% python3 -q
>>> import numpy as np
>>> from numpy import linalg as LA
>>> np.set_printoptions(precision=2, suppress=True, linewidth=200)
>>> feats = np.array([[6, 13, -14], [13, 34, -32], [-14, -32, 91]])
>>> rng = np.random.default_rng(77564)
>>> lab = rng.permutation(3)
>>> print(lab)
[0 1 2]
>>> A2 = feats[lab][:, lab]
>>> A2
array([[  6,  13, -14],
       [ 13,  34, -32],
       [-14, -32,  91]])
>>> np.sort(np.abs(LA.eigvals(A2)))
array([  0.86,  21.58, 108.56])
>>> np.diag(A2)
array([ 6, 34, 91])
>>> (feats - feats.T) / 2
array([[0., 0., 0.],
       [0., 0., 0.],
       [0., 0., 0.]])
>>> print((feats + feats.T) / 2)
[[  6.  13. -14.]
 [ 13.  34. -32.]
 [-14. -32.  91.]]
>>> print(LA.matrix_power(feats, 2))
[[  401   968 -1774]
 [  968  2349 -4182]
 [-1774 -4182  9501]]
>>> round(np.abs(LA.eigvals(feats)).max(), 2)
np.float64(108.56)
>>> np.round(LA.det(feats), 2)
np.float64(2025.0)
>>> np.allclose(feats, feats.T)
True
>>> vals, V = LA.eigh(feats)
>>> vec = np.array([0, -3, -1])
>>> print(vec @ feats @ vec)
205
>>> V * np.abs(vals) @ V.T
array([[  6.,  13., -14.],
       [ 13.,  34., -32.],
       [-14., -32.,  91.]])
>>> (np.sign(V[:, -1].round(6)) == np.sign(V[0, -1].round(6))).astype(int)
array([1, 1, 0])
>>> LA.eigvalsh(feats[1:, 1:])
array([ 19.65, 105.35])
>>> W0 = np.load("case0.npy")
>>> W0
array([[ 1.98,  0.99,  3.01,  2.02],
       [ 2.02,  1.  ,  3.02,  2.03],
       [ 2.02,  1.  ,  3.01,  2.  ],
       [ 2.02,  0.98,  3.01,  1.99],
       [ 2.01,  1.  ,  3.02,  1.97],
       [ 2.02,  1.01,  2.98,  2.01],
       [ 2.  ,  1.03,  3.03,  2.03],
       [ 1.98,  1.04,  3.01,  2.  ],
       [ 1.99,  1.  ,  3.03,  2.  ],
       [ 2.02,  0.98,  2.99,  2.  ],
       [ 2.01,  1.  ,  3.02,  1.97],
       [ 2.01,  0.96,  3.02,  2.  ],
       [ 1.99,  1.01,  2.98,  1.97],
       [ 0.03,  2.99,  2.01,  2.01],
       [ 0.04,  3.02,  1.97,  1.99],
       [ 0.06,  3.03,  2.  ,  2.02],
       [ 0.02,  3.01,  2.  ,  2.01],
       [ 0.03,  3.02,  1.97,  1.97],
       [ 0.01,  2.99,  2.  ,  1.99],
       [ 0.  ,  2.98,  2.01,  2.  ],
       [ 0.  ,  3.01,  2.02,  1.97],
       [ 0.03,  3.01,  1.95,  2.01],
       [-0.01,  3.  ,  2.  ,  2.  ],
       [ 0.01,  2.99,  2.03,  2.01],
       [ 0.01,  3.  ,  2.01,  2.04],
       [ 0.  ,  2.96,  1.99,  2.  ]])
>>> hat = W0 @ LA.solve(W0.T @ W0, W0.T)
>>> np.diag(hat)
array([0.19, 0.14, 0.09, 0.08, 0.2 , 0.2 , 0.09, 0.09, 0.12, 0.12, 0.2 , 0.12, 0.12, 0.08, 0.21, 0.2 , 0.08, 0.24, 0.09, 0.14, 0.3 , 0.27, 0.12, 0.15, 0.21, 0.16])
>>> A2 = W0 / np.sqrt((W0 ** 2).mean(axis=1, keepdims=True))
>>> print(LA.matrix_rank(W0 - W0.mean(axis=1, keepdims=True)))
3
>>> LA.matrix_rank(A2) == LA.matrix_rank(W0)
np.True_
>>> blk = np.stack([W0, 3 * W0, W0[::-1]])
>>> print(blk.shape)
(3, 26, 4)
>>> [round(float(x), 2) for x in LA.svd(W0, compute_uv=False)[:3]]
[19.94, 7.63, 0.11]
>>> print(round(np.log10(LA.cond(W0))))
2
>>> np.argsort(-LA.norm(W0, axis=0).round(6), kind="stable")[:3]
array([2, 1, 3])
>>> round(LA.norm(W0, 2) / LA.norm(W0), 2)
np.float64(0.93)
>>> np.abs(LA.svd(W0)[2][-1])
array([0.09, 0.3 , 0.41, 0.86])
>>> A = np.array([[-2, -2, 3, 3], [-2, -2, -2, 3], [3, -2, -2, -2], [3, 3, -2, -2]])
>>> # symmetric
>>> u = np.array([0, -2, -2, 3])
>>> A2 = A + np.outer(u, np.eye(4)[1])
>>> LA.matrix_rank(LA.inv(A2) - LA.inv(A), tol=1e-8)
np.int64(1)
>>> vals, V = LA.eigh(A)
>>> vec = np.array([0, 1, 0, 1])
>>> vec @ A @ vec / (vec @ vec), np.round(vals[0], 2), np.round(vals[-1], 2)
(np.float64(1.0), np.float64(-8.09), np.float64(3.09))
>>> print(LA.eigvalsh(A[1:, 1:]))
[-5.  -3.7  2.7]
>>> (np.sign(V[:, -1].round(6)) == np.sign(V[0, -1].round(6))).astype(int)
array([1, 0, 1, 0])
>>> np.abs(A).sum(axis=1).max(), np.round(np.abs(vals).max(), 2)
(np.int64(10), np.float64(8.09))
>>> V * np.maximum(vals, 0) @ V.T
array([[ 1.  , -0.58,  0.8 ,  0.15],
       [-0.58,  1.14, -1.1 ,  0.8 ],
       [ 0.8 , -1.1 ,  1.14, -0.58],
       [ 0.15,  0.8 , -0.58,  1.  ]])
>>> print(vec @ A @ vec)
2
>>> A2 = np.array([[1, -2, -5], [1, -2, -5], [-2, -5, 1], [-3, 4, -2]])
>>> LA.matrix_rank(A @ A2)
np.int64(3)
>>> np.vstack([A, A2.T]).shape
(7, 4)
>>> print(np.einsum("ij,ij->i", A, A))
[26 21 21 26]
>>> np.einsum("ij->j", A)
array([ 2, -3, -3,  2])
>>> np.einsum("ik,kj->ij", A, A2)
array([[-19,   5,  17],
       [ -9,  30,  12],
       [ 11,   0,  -3],
       [ 16, -10, -28]])
>>> print(LA.matrix_rank(np.vstack([A, A2.T])))
4
>>> np.einsum("ik,kj->ji", A, A2)
array([[-19,  -9,  11,  16],
       [  5,  30,   0, -10],
       [ 17,  12,  -3, -28]])
>>> vec = np.array([1, 2, -3, -2])
>>> target = A @ vec
>>> target
array([-21,  -6,   9,  19])
>>> LA.solve(A, A[:, 3])
array([ 0.,  0., -0.,  1.])
>>> LA.solve(A.T, A[3])
array([ 0.,  0., -0.,  1.])
>>> LA.solve(A, target)
array([ 1.,  2., -3., -2.])
>>> data = np.loadtxt("layer6.csv", delimiter=",")
>>> print(data)
[[-0.03  0.   -1.  ]
 [ 0.    1.    0.  ]
 [ 1.    0.   -0.03]]
>>> # columns are unit length and at right angles
>>> round(LA.det(data), 2)
np.float64(1.0)
>>> (data + data.T) / 2
array([[-0.03,  0.  ,  0.  ],
       [ 0.  ,  1.  ,  0.  ],
       [ 0.  ,  0.  , -0.03]])
>>> np.round(np.abs(LA.eigvals(data)).max(), 2)
np.float64(1.0)
>>> data.inv()
Traceback (most recent call last):
  File "<python-input-70>", line 1, in <module>
    data.inv()
    ^^^^^^^^
AttributeError: 'numpy.ndarray' object has no attribute 'inv'
>>> round(float(np.trace(data)), 2)
0.93
>>> LA.determinant(data)
Traceback (most recent call last):
  File "<python-input-72>", line 1, in <module>
    LA.determinant(data)
    ^^^^^^^^^^^^^^
AttributeError: module 'numpy.linalg' has no attribute 'determinant'
>>> LA.matrix_power(data, 3)
array([[ 0.1 ,  0.  ,  0.99],
       [ 0.  ,  1.  ,  0.  ],
       [-0.99,  0.  ,  0.1 ]])
>>> U, sigma, Vh = LA.svd(data, full_matrices=False)
>>> sigma
array([1., 1., 1.])
>>> sigma / sigma[0]
array([1., 1., 1.])
>>> np.round(U.T @ data @ Vh.T, 2) + 0
array([[1., 0., 0.],
       [0., 1., 0.],
       [0., 0., 1.]])
>>> Vh @ Vh.T
array([[1., 0., 0.],
       [0., 1., 0.],
       [0., 0., 1.]])
>>> print(np.cumsum(sigma ** 2) / np.sum(sigma ** 2))
[0.33 0.67 1.  ]
>>> U.shape, sigma.shape, Vh.shape
((3, 3), (3,), (3, 3))
>>> print(np.round(U.T @ U, 2) + 0)
[[1. 0. 0.]
 [0. 1. 0.]
 [0. 0. 1.]]
>>> (sigma > 1e-8).sum()
np.int64(3)
>>> J = np.array([[4.8, -0.1, 0.0], [-6.3, -0.7, 0.8], [-2.7, 0.2, 1.2]])
>>> J
array([[ 4.8, -0.1,  0. ],
       [-6.3, -0.7,  0.8],
       [-2.7,  0.2,  1.2]])
>>> # column 0 is much longer than the rest
>>> lab = rng.permutation(3)
>>> lab
array([0, 1, 2])
>>> A2 = J[lab][:, lab]
>>> np.sort(np.abs(LA.eigvals(A2)))
array([0.87, 1.25, 4.92])
>>> np.trace(A2)
np.float64(5.3)
>>> np.allclose(A2, J)
True
>>> A2
array([[ 4.8, -0.1,  0. ],
       [-6.3, -0.7,  0.8],
       [-2.7,  0.2,  1.2]])
>>> K = np.load("dump.npy")
>>> print(K)
[[ 6  4  2  3]
 [ 9  7  5  6]
 [11  9  7  8]
 [11  9  7  8]]
>>> U, sigma, Vh = LA.svd(K)
>>> V = Vh[:(sigma > 1e-8).sum()]
>>> vec = K[1] + -3 * K[2] + rng.integers(2) * np.eye(4)[3]
>>> vec
array([-24., -20., -16., -18.])
>>> print(np.allclose(V.T @ V @ vec, vec))
True
>>> print(LA.matrix_rank(np.vstack([K, vec])))
2
>>> print(np.diag(V.T @ V))
[0.83 0.26 0.6  0.31]
>>> V.T @ V
array([[ 0.83,  0.31, -0.2 ,  0.06],
       [ 0.31,  0.26,  0.2 ,  0.23],
       [-0.2 ,  0.2 ,  0.6 ,  0.4 ],
       [ 0.06,  0.23,  0.4 ,  0.31]])
>>> np.argsort(-LA.norm(K, axis=0).round(6), kind="stable")[:3]
array([0, 1, 3])
>>> print([round(float(x), 2) for x in LA.svd(K, compute_uv=False)[:3]])
[29.72, 1.63, 0.0]
>>> hat = np.triu(np.array([[5, 5, 4, 0], [5, 1, 0, 3], [0, 4, 5, 5], [1, 3, 2, 4]]), 1) + np.eye(4)
>>> A2 = hat @ K @ LA.inv(hat)
>>> print(hat @ K - K @ hat)
[[ 89.  41.  29.  40.]
 [ 33. -18. -15. -22.]
 [ 55. -10.  -9. -22.]
 [  0. -55. -44. -62.]]
>>> print(round(LA.det(A2), 2))
0.0
